$ ipython --no-banner

In [1]: import numpy as np

In [2]: from numpy import linalg as LA

In [3]: np.set_printoptions(precision=3, suppress=True, linewidth=200)

In [4]: def rd(a):
   ...:     return np.round(a, 3) + 0
   ...: 

In [5]: W0 = np.load("w.npy")

In [6]: rd(W0)
Out[6]: 
array([[-0.692, -0.106,  0.714],
       [ 0.634, -0.562,  0.531],
       [ 0.346,  0.82 ,  0.456]])

In [7]: rd(LA.det(W0))
Out[7]: np.float64(1.0)

In [8]: np.allclose(W0 @ W0.T, W0.T @ W0)
Out[8]: True

In [9]: rd(np.abs(LA.eigvals(W0)).max())
Out[9]: np.float64(1.0)

In [10]: rd(W0 @ W0)
Out[10]: 
array([[ 0.659,  0.718, -0.224],
       [-0.612,  0.685,  0.396],
       [ 0.438, -0.124,  0.89 ]])

In [11]: rd(np.sort(np.abs(LA.eigvals(W0))))
Out[11]: array([1., 1., 1.])

In [12]: rd((W0 - W0.T) / 2)
Out[12]: 
array([[ 0.   , -0.37 ,  0.184],
       [ 0.37 ,  0.   , -0.145],
       [-0.184,  0.145,  0.   ]])

In [13]: rd(W0[:, 1] @ W0[:, 2])
Out[13]: np.float64(0.0)

In [14]: rd(W0 @ W0.T)
Out[14]: 
array([[1., 0., 0.],
       [0., 1., 0.],
       [0., 0., 1.]])

In [15]: rd(W0.T @ W0)
Out[15]: 
array([[1., 0., 0.],
       [0., 1., 0.],
       [0., 0., 1.]])

In [16]: blk = np.stack([W0, 5 * W0, W0[::-1]])

In [17]: (blk @ W0.T).shape
Out[17]: (3, 3, 3)

In [18]: rd(LA.norm(blk, axis=(1, 2)))
Out[18]: array([1.732, 8.66 , 1.732])

In [19]: rd(LA.det(blk))
Out[19]: array([  1., 125.,  -1.])

In [20]: rd(blk.sum(axis=0))
Out[20]: 
array([[-3.804,  0.187,  4.743],
       [ 4.438, -3.937,  3.715],
       [ 1.383,  4.815,  3.45 ]])

In [21]: E = np.array([[3.0, 0.0, 0.0, 0.0],
    ...:     [0.0, 3.0, 0.0, 0.0],
    ...:     [0.0, 0.0, 28.0, 5.0],
    ...:     [0.0, 0.0, 5.0, 4.0]])

In [22]: # symmetric, so the eigenvalues are real

In [23]: (LA.matrix_power((E != 0) + (E.T != 0) + np.eye(4), 4) > 0).astype(int)
Out[23]: 
array([[1, 0, 0, 0],
       [0, 1, 0, 0],
       [0, 0, 1, 1],
       [0, 0, 1, 1]])

In [24]: rd(np.sort(LA.eigvals(E).real))
Out[24]: array([ 3.,  3.,  3., 29.])

In [25]: (E != 0).astype(int)
Out[25]: 
array([[1, 0, 0, 0],
       [0, 1, 0, 0],
       [0, 0, 1, 1],
       [0, 0, 1, 1]])

In [26]: rd(LA.det(E))
Out[26]: np.float64(783.0)

In [27]: np.flatnonzero(LA.matrix_power((E != 0) + (E.T != 0) + np.eye(4), 4)[3])
Out[27]: array([2, 3])

In [28]: E @ E
Out[28]: 
array([[  9.,   0.,   0.,   0.],
       [  0.,   9.,   0.,   0.],
       [  0.,   0., 809., 160.],
       [  0.,   0., 160.,  41.]])

In [29]: O = E.astype(float).copy()

In [30]: for j in range(4):
    ...:     O[:, j] -= O[:, :j] @ (O[:, :j].T @ O[:, j])
    ...:     O[:, j] /= LA.norm(O[:, j])
    ...: 

In [31]: rd(O.T @ O)
Out[31]: 
array([[1., 0., 0., 0.],
       [0., 1., 0., 0.],
       [0., 0., 1., 0.],
       [0., 0., 0., 1.]])

In [32]: rd(O.T @ E)
Out[32]: 
array([[ 3.   ,  0.   ,  0.   ,  0.   ],
       [ 0.   ,  3.   ,  0.   ,  0.   ],
       [ 0.   ,  0.   , 28.443,  5.625],
       [ 0.   ,  0.   ,  0.   ,  3.059]])

In [33]: gram = E.T @ E

In [34]: np.trace(gram), (E ** 2).sum()
Out[34]: (np.float64(868.0), np.float64(868.0))

In [35]: np.diag(gram)
Out[35]: array([  9.,   9., 809.,  41.])

In [36]: rd(LA.eigvalsh(gram)[::-1])
Out[36]: array([841.,   9.,   9.,   9.])

In [37]: LA.matrix_rank(gram)
Out[37]: np.int64(4)

In [38]: LA.matrix_rank(E)
Out[38]: np.int64(4)

In [39]: E[:, 4]
IndexError: index 4 is out of bounds for axis 1 with size 4


In [40]: rd(LA.norm(E))
Out[40]: np.float64(29.462)

In [41]: E.mean(axis=0)
Out[41]: array([0.75, 0.75, 8.25, 2.25])

In [42]: F = np.loadtxt("data.csv", delimiter=",")

In [43]: rd(F)
Out[43]: 
array([[-1.248, -4.245, -2.997],
       [ 7.112, 15.262,  8.15 ],
       [ 0.06 , -1.192, -1.253],
       [ 4.244,  8.569,  4.325],
       [ 6.8  , 14.533,  7.733],
       [ 0.229, -0.8  , -1.029],
       [-3.032, -8.408, -5.376],
       [ 6.753, 14.424,  7.671],
       [ 3.713,  7.329,  3.617],
       [ 3.53 ,  6.904,  3.374],
       [ 2.175,  3.741,  1.566]])

In [44]: rank = LA.matrix_rank(F)

In [45]: rank
Out[45]: np.int64(2)

In [46]: null = LA.svd(F)[2][rank:].T

In [47]: LA.matrix_rank(F.T @ F), LA.matrix_rank(F @ F.T)
Out[47]: (np.int64(2), np.int64(2))

In [48]: [int(LA.matrix_rank(F[:i])) for i in range(1, len(F) + 1)]
Out[48]: [1, 2, 2, 2, 2, 2, 2, 2, 2, 2, 2]

In [49]: rd(null[:, 0] / null[np.abs(null[:, 0]).round(6).argmax(), 0])
Out[49]: array([ 1., -1.,  1.])

In [50]: np.allclose(F @ null, 0)
Out[50]: True

In [51]: [int(LA.matrix_rank(F[:, :j + 1])) for j in range(3)]
Out[51]: [1, 2, 2]

In [52]: [int(LA.matrix_rank(np.delete(F, i, axis=0))) for i in range(11)]
Out[52]: [2, 2, 2, 2, 2, 2, 2, 2, 2, 2, 2]

In [53]: J = np.load("run0.npy")

In [54]: J
Out[54]: 
array([[ 16.844,  41.442, -25.555],
       [ 14.956,  39.927, -23.833],
       [ 14.324,  41.346, -25.019],
       [ 15.767,  40.212, -25.039],
       [ 17.599,  40.339, -26.057],
       [ 15.481,  40.758, -26.175],
       [ 13.508,  37.291, -24.675],
       [ 16.279,  39.638, -24.71 ],
       [ 13.358,  40.351, -24.17 ],
       [ 15.497,  40.416, -24.387],
       [ 15.68 ,  41.958, -26.711],
       [ 16.227,  40.522, -24.589],
       [ 16.95 ,  40.812, -24.908],
       [ 14.616,  42.618, -24.867],
       [ 14.635,  38.112, -26.572],
       [ 15.848,  40.185, -25.587],
       [ 15.651,  40.993, -26.189],
       [ 14.586,  40.256, -25.097],
       [ 15.453,  41.378, -25.034],
       [ 13.207,  39.421, -24.582]])

In [55]: cen = (J - J.mean(axis=0)) / J.std(axis=0)

In [56]: rd(cen.std(axis=0))
Out[56]: array([1., 1., 1.])

In [57]: np.argwhere(np.abs(cen) > 2)
Out[57]: array([[6, 1]])

In [58]: c = LA.lstsq(np.delete(cen, 2, axis=1), cen[:, 2])[0]

In [59]: rd(c)
Out[59]: array([-0.342, -0.016])

In [60]: rd(1 - np.var(cen[:, 2] - np.delete(cen, 2, axis=1) @ c))
Out[60]: np.float64(0.121)
